$ python -q
>>> import numpy as np
>>> np.set_printoptions(precision=3, suppress=True, linewidth=100, floatmode="fixed")
>>> rd = lambda a: np.round(a, 3) + 0
>>> B = np.array([[2]])
>>> C = np.array([[-2]])
>>> mat = np.block([[B, np.zeros((1, 1))], [np.zeros((1, 1)), C]])
>>> mat
array([[ 2.000,  0.000],
       [ 0.000, -2.000]])
>>> # triangular
>>> r0 = np.array([0, 3])
>>> B = mat + np.outer(r0, np.eye(2)[1])
>>> np.linalg.matrix_rank(B - mat)
np.int64(1)
>>> print(rd(np.linalg.det(B) / np.linalg.det(mat)), rd(1 + np.linalg.solve(mat, r0)[1]))
-0.5 -0.5
>>> np.linalg.matrix_rank(np.linalg.inv(B) - np.linalg.inv(mat), tol=1e-8)
np.int64(1)
>>> vals, vecs = np.linalg.eigh(mat)
>>> x0 = np.array([5, 3])
>>> np.abs(mat).sum(axis=1).max(), np.abs(vals).max()
(np.float64(2.0), np.float64(2.0))
>>> vecs * np.abs(vals) @ vecs.T
array([[2.000, 0.000],
       [0.000, 2.000]])
>>> rd(np.linalg.eigvalsh(mat[1:, 1:]))
array([-2.000])
>>> x0 @ mat @ x0
np.float64(32.0)
>>> (np.sign(vecs[:, -1].round(6)) == np.sign(vecs[0, -1].round(6))).astype(int)
array([1, 0])
>>> print(np.flatnonzero(np.linalg.matrix_power((mat != 0) + (mat.T != 0) + np.eye(2), 2)[1]))
[1]
>>> rd(np.linalg.det(mat))
np.float64(-4.0)
>>> mat @ mat
array([[4.000, 0.000],
       [0.000, 4.000]])
>>> rd(np.sort(np.linalg.eigvals(mat).real))
array([-2.000,  2.000])
>>> rng = np.random.default_rng(755)
>>> B = mat + rng.integers(-2, 3, (2, 1)) @ rng.integers(-2, 3, (1, 2))
>>> print(B)
[[2.000 0.000]
 [1.000 0.000]]
>>> B - mat
array([[0.000, 0.000],
       [1.000, 2.000]])
>>> np.linalg.matrix_rank(B - mat, tol=1e-8)
np.int64(1)
>>> np.abs(B - mat).sum(axis=1)
array([0.000, 3.000])
>>> print(rd(np.linalg.svd(B - mat, compute_uv=False)))
[2.236 0.000]
>>> print(mat.reshape(-1, 2))
[[ 2.000  0.000]
 [ 0.000 -2.000]]
>>> mat.ravel(order="F")
array([ 2.000,  0.000,  0.000, -2.000])
>>> t3 = mat.reshape(2, 2, -1)
>>> t3.transpose(1, 0, 2)
array([[[ 2.000],
        [ 0.000]],

       [[ 0.000],
        [-2.000]]])
>>> t3[:, 0]
array([[2.000],
       [0.000]])
>>> np.einsum("ihd,jhd->hij", t3, t3).shape
(2, 2, 2)
>>> J = np.load("sample18.npy")
>>> J
array([[ 3.000, -3.000,  0.000,  0.000],
       [-2.000, -2.000,  0.000,  0.000],
       [ 0.000,  0.000,  3.000, -2.000],
       [ 0.000,  0.000, -3.000,  0.000]])
>>> mat.T @ mat
array([[4.000, 0.000],
       [0.000, 4.000]])
>>> rd(np.linalg.svd(mat, compute_uv=False))
array([2.000, 2.000])
>>> print(mat @ mat.T)
[[4.000 0.000]
 [0.000 4.000]]
>>> mat[:, 0] @ mat[:, 1]
np.float64(0.0)
>>> P = np.triu(np.array([[5, 2, 8, 0], [9, 1, 2, 9], [2, 7, 0, 9], [1, 4, 3, 9]]), 1) + np.eye(4)
>>> B = P @ J @ np.linalg.inv(P)
>>> print(B)
[[  -1.000   -5.000   42.000 -349.000]
 [  -2.000    2.000   -9.000   59.000]
 [   0.000    0.000  -24.000  214.000]
 [   0.000    0.000   -3.000   27.000]]
>>> rd(np.linalg.det(B))
np.float64(72.0)
>>> print(np.einsum("ij,ji->", B, B))
46.0
>>> np.kron(np.eye(2, dtype=int), B)
array([[  -1.000,   -5.000,   42.000, -349.000,   -0.000,   -0.000,    0.000,   -0.000],
       [  -2.000,    2.000,   -9.000,   59.000,   -0.000,    0.000,   -0.000,    0.000],
       [   0.000,    0.000,  -24.000,  214.000,    0.000,    0.000,   -0.000,    0.000],
       [   0.000,    0.000,   -3.000,   27.000,    0.000,    0.000,   -0.000,    0.000],
       [  -0.000,   -0.000,    0.000,   -0.000,   -1.000,   -5.000,   42.000, -349.000],
       [  -0.000,    0.000,   -0.000,    0.000,   -2.000,    2.000,   -9.000,   59.000],
       [   0.000,    0.000,   -0.000,    0.000,    0.000,    0.000,  -24.000,  214.000],
       [   0.000,    0.000,   -0.000,    0.000,    0.000,    0.000,   -3.000,   27.000]])
>>> print(rd(np.linalg.eigvals(B).sum().real))
4.0
>>> vals, vecs = np.linalg.eig(J)
>>> np.prod(vals)
np.float64(72.0)
>>> print(rd(np.sort(np.linalg.eigvals(J @ J))))
[ 1.883  9.000 16.000 19.117]
>>> rd(J @ vecs[:, 0] - vals[0] * vecs[:, 0])
array([0.000, 0.000, 0.000, 0.000])
>>> rd(np.linalg.det(mat))
np.float64(-4.0)
>>> np.allclose(mat, mat.T)
True
>>> F = np.load("data.npy")
>>> F
array([[-3,  0, -1],
       [-6, -3, -1],
       [-4,  0, -4],
       [-4, -1, -2],
       [-1,  1, -1],
       [-2,  3, -2],
       [-3,  5, -4],
       [-4,  3, -3],
       [-2,  4, -1],
       [ 1,  4, -4]])
>>> t3 = np.stack([F, 5 * F, F[::-1]])
>>> np.linalg.matrix_rank(t3.reshape(3, -1))
np.int64(2)
>>> t3.sum(axis=0)
array([[-17,   4, -10],
       [-38, -14,  -7],
       [-28,   3, -27],
       [-27,  -1, -16],
       [ -8,   9,  -8],
       [-13,  19, -13],
       [-22,  29, -26],
       [-28,  18, -22],
       [-18,  21,  -7],
       [  3,  24, -25]])
>>> rd(np.linalg.norm(t3, axis=(1, 2)))
array([16.340, 81.701, 16.340])
>>> B = np.array([[0, 1, -2, 1], [-3, 3, -3, 0], [0, 0, -3, 3], [-3, -3, 2, -3]])
>>> data = B - B.T
>>> data
array([[ 0,  4, -2,  4],
       [-4,  0, -3,  3],
       [ 2,  3,  0,  1],
       [-4, -3, -1,  0]])
>>> O, vecs = np.linalg.qr(data[:, :3])[0], np.linalg.qr(data[:, 3:])[0]
>>> sigma = np.linalg.svd(O.T @ vecs, compute_uv=False)
>>> rd(np.linalg.norm(O @ O.T - vecs @ vecs.T, 2))
np.float64(1.0)
>>> rd(sigma)
array([0.997])
>>> lab = rng.permutation(4)
>>> lab
array([3, 2, 1, 0])
>>> B = data[lab][:, lab]
>>> B
array([[ 0, -1, -3, -4],
       [ 1,  0,  3,  2],
       [ 3, -3,  0, -4],
       [ 4, -2,  4,  0]])
>>> np.allclose(B, data)
False
>>> B = F + rng.integers(-2, 3, (10, 2)) @ rng.integers(-2, 3, (2, 3))
>>> print(B)
[[-3 -3 -5]
 [-6 -4 -1]
 [-4  4 -2]
 [-4  3  2]
 [-1 -1 -3]
 [-2  1 -6]
 [-3  8 -2]
 [-4  5 -1]
 [-2  6  3]
 [ 1  4 -4]]
>>> print(np.linalg.matrix_rank(B - F, tol=1e-8))
2
>>> rd(np.linalg.svd(B - F, compute_uv=False))
array([11.825,  2.680,  0.000])
>>> B - F
array([[ 0, -3, -4],
       [ 0, -1,  0],
       [ 0,  4,  2],
       [ 0,  4,  4],
       [ 0, -2, -2],
       [ 0, -2, -4],
       [ 0,  3,  2],
       [ 0,  2,  2],
       [ 0,  2,  4],
       [ 0,  0,  0]])
>>> np.abs(B - F).sum(axis=1)
array([7, 1, 6, 8, 4, 6, 5, 4, 6, 0])
>>> W0 = np.loadtxt("layer1.csv", delimiter=",")
>>> W0
array([[-1.000, -1.000,  1.000],
       [-3.000, -3.000, -1.000],
       [ 1.000,  1.000,  3.000]])
>>> x0 = np.array([1, 3, 2])
>>> (W0 * x0).sum(axis=1)
array([ -2.000, -14.000,  10.000])
>>> W0 @ np.eye(3)[0]
array([-1.000, -3.000,  1.000])
>>> W0 @ np.ones(3)
array([-1.000, -7.000,  5.000])
>>> (W0 @ x0).argmax()
np.int64(2)
>>> B = W0 / np.sqrt((W0 ** 2).mean(axis=1, keepdims=True))
>>> np.linalg.matrix_rank(W0 - W0.mean(axis=1, keepdims=True))
np.int64(1)
>>> rk = np.linalg.matrix_rank(W0)
>>> rk
np.int64(2)
>>> null = np.linalg.svd(W0)[2][rk:].T
>>> rd(W0 @ null)
array([[0.000],
       [0.000],
       [0.000]])
>>> null.shape
(3, 1)
>>> [int(np.linalg.matrix_rank(W0[:i])) for i in range(1, len(W0) + 1)]
[1, 2, 2]
>>> [int(np.linalg.matrix_rank(np.delete(W0, i, axis=0))) for i in range(3)]
[2, 2, 2]
>>> rd(null[:, 0] / null[np.abs(null[:, 0]).round(6).argmax(), 0])
array([ 1.000, -1.000,  0.000])
>>> B = W0[0, 0] * W0[1:] - np.outer(W0[1:, 0], W0[0])
>>> B
array([[ 0.000,  0.000,  4.000],
       [ 0.000,  0.000, -4.000]])
>>> np.flatnonzero(~B.round(6).any(axis=1))
array([], dtype=int64)
>>> A = np.load("case11.npy")
>>> A
array([[0.250, 0.000, 0.417, 0.333],
       [0.400, 0.200, 0.200, 0.200],
       [0.250, 0.000, 0.333, 0.417],
       [0.286, 0.143, 0.357, 0.214]])
>>> # rows sum to 1
>>> U, sigma, Vt = np.linalg.svd(W0, full_matrices=False)
>>> rd(U.T @ U)
array([[1.000, 0.000, 0.000],
       [0.000, 1.000, 0.000],
       [0.000, 0.000, 1.000]])
>>> np.allclose(U * sigma @ Vt, W0)
True
>>> rd(U.T @ W0 @ Vt.T)
array([[5.046, 0.000, 0.000],
       [0.000, 2.746, 0.000],
       [0.000, 0.000, 0.000]])
>>> rd(np.sqrt((sigma ** 2).sum())), rd(np.linalg.norm(W0))
(np.float64(5.745), np.float64(5.745))
>>> rd(Vt @ Vt.T)
array([[1.000, 0.000, 0.000],
       [0.000, 1.000, 0.000],
       [0.000, 0.000, 1.000]])
>>> rd(np.abs(Vt[0]))
array([0.635, 0.635, 0.439])
>>> rd(sigma)
array([5.046, 2.746, 0.000])
>>> P = np.triu(np.array([[3, -2, 2, -1], [0, 0, 3, -3], [2, -1, 1, 0], [-2, 0, -1, 3]]), 1) + np.eye(4)
>>> B = P @ A @ np.linalg.inv(P)
>>> rd(P @ A - A @ P)
array([[-0.586, -0.043, -0.591,  0.470],
       [-0.108,  0.371, -1.472,  1.609],
       [ 0.000,  0.500, -0.500,  0.250],
       [ 0.000,  0.572, -1.001,  0.715]])
>>> print(np.linalg.matrix_rank(B))
4
>>> arr = np.load("out4.npy")
>>> arr
array([[4, 0, 1, 1],
       [0, 2, 4, 0],
       [1, 4, 2, 1],
       [1, 0, 1, 4]])
>>> x0 = np.array([-7, -1, 0, -4])
>>> rhs = arr @ x0
>>> rhs
array([-32,  -2, -15, -23])
>>> rd(np.linalg.solve(arr, arr[:, 3]))
array([0.000, 0.000, 0.000, 1.000])
>>> print(rd(np.linalg.solve(arr, -1 * rhs)))
[7.000 1.000 0.000 4.000]
>>> P = np.triu(np.array([[1, 1, 1, 2], [2, 0, 3, 0], [3, 3, 1, 3], [1, 3, 0, 1]]), 1) + np.eye(4)
>>> B = P @ arr @ np.linalg.inv(P)
>>> np.linalg.matrix_rank(B)
np.int64(4)
>>> print(rd(np.linalg.det(B)))
-192.0
>>> rd(np.poly(B))
array([   1.000,  -12.000,   33.000,   46.000, -192.000])
>>> r0 = np.array([5, 1, -3, 4])
>>> B = arr + np.outer(r0, np.eye(4)[2])
>>> np.linalg.matrix_rank(B - arr)
np.int64(1)
>>> np.linalg.matrix_rank(np.linalg.inv(B) - np.linalg.inv(arr), tol=1e-8)
np.int64(1)
>>> print(B)
[[ 4.000  0.000  6.000  1.000]
 [ 0.000  2.000  5.000  0.000]
 [ 1.000  4.000 -1.000  1.000]
 [ 1.000  0.000  5.000  4.000]]
>>> print(rd(np.linalg.det(B) / np.linalg.det(arr)), rd(1 + np.linalg.solve(arr, r0)[2]))
2.063 2.062
>>> x0 = np.array([-2, 2, -2, 1])
>>> rhs = B @ x0
>>> rhs
array([-19.000,  -6.000,   9.000,  -8.000])
>>> rd(np.linalg.solve(B, rhs))
array([-2.000,  2.000, -2.000,  1.000])
>>> rd(np.linalg.solve(B, 3 * rhs))
array([-6.000,  6.000, -6.000,  3.000])
>>> rd(np.linalg.solve(B, B[:, 1]))
array([0.000, 1.000, 0.000, 0.000])
>>> rd(np.linalg.solve(B, rhs + B[:, 0]))
array([-1.000,  2.000, -2.000,  1.000])
>>> rd(np.linalg.solve(B.T, B[1]))
array([0.000, 1.000, 0.000, 0.000])
>>> feats = np.arange(12).reshape(3, 4) + -2
>>> feats
array([[-2, -1,  0,  1],
       [ 2,  3,  4,  5],
       [ 6,  7,  8,  9]])
>>> # null space of dimension 2
>>> np.allclose(feats[:-1].T @ np.linalg.lstsq(feats[:-1].T, feats[-1])[0], feats[-1])
True
>>> np.abs(np.diag(np.linalg.qr(feats)[1])) > 1e-9
array([ True,  True, False])
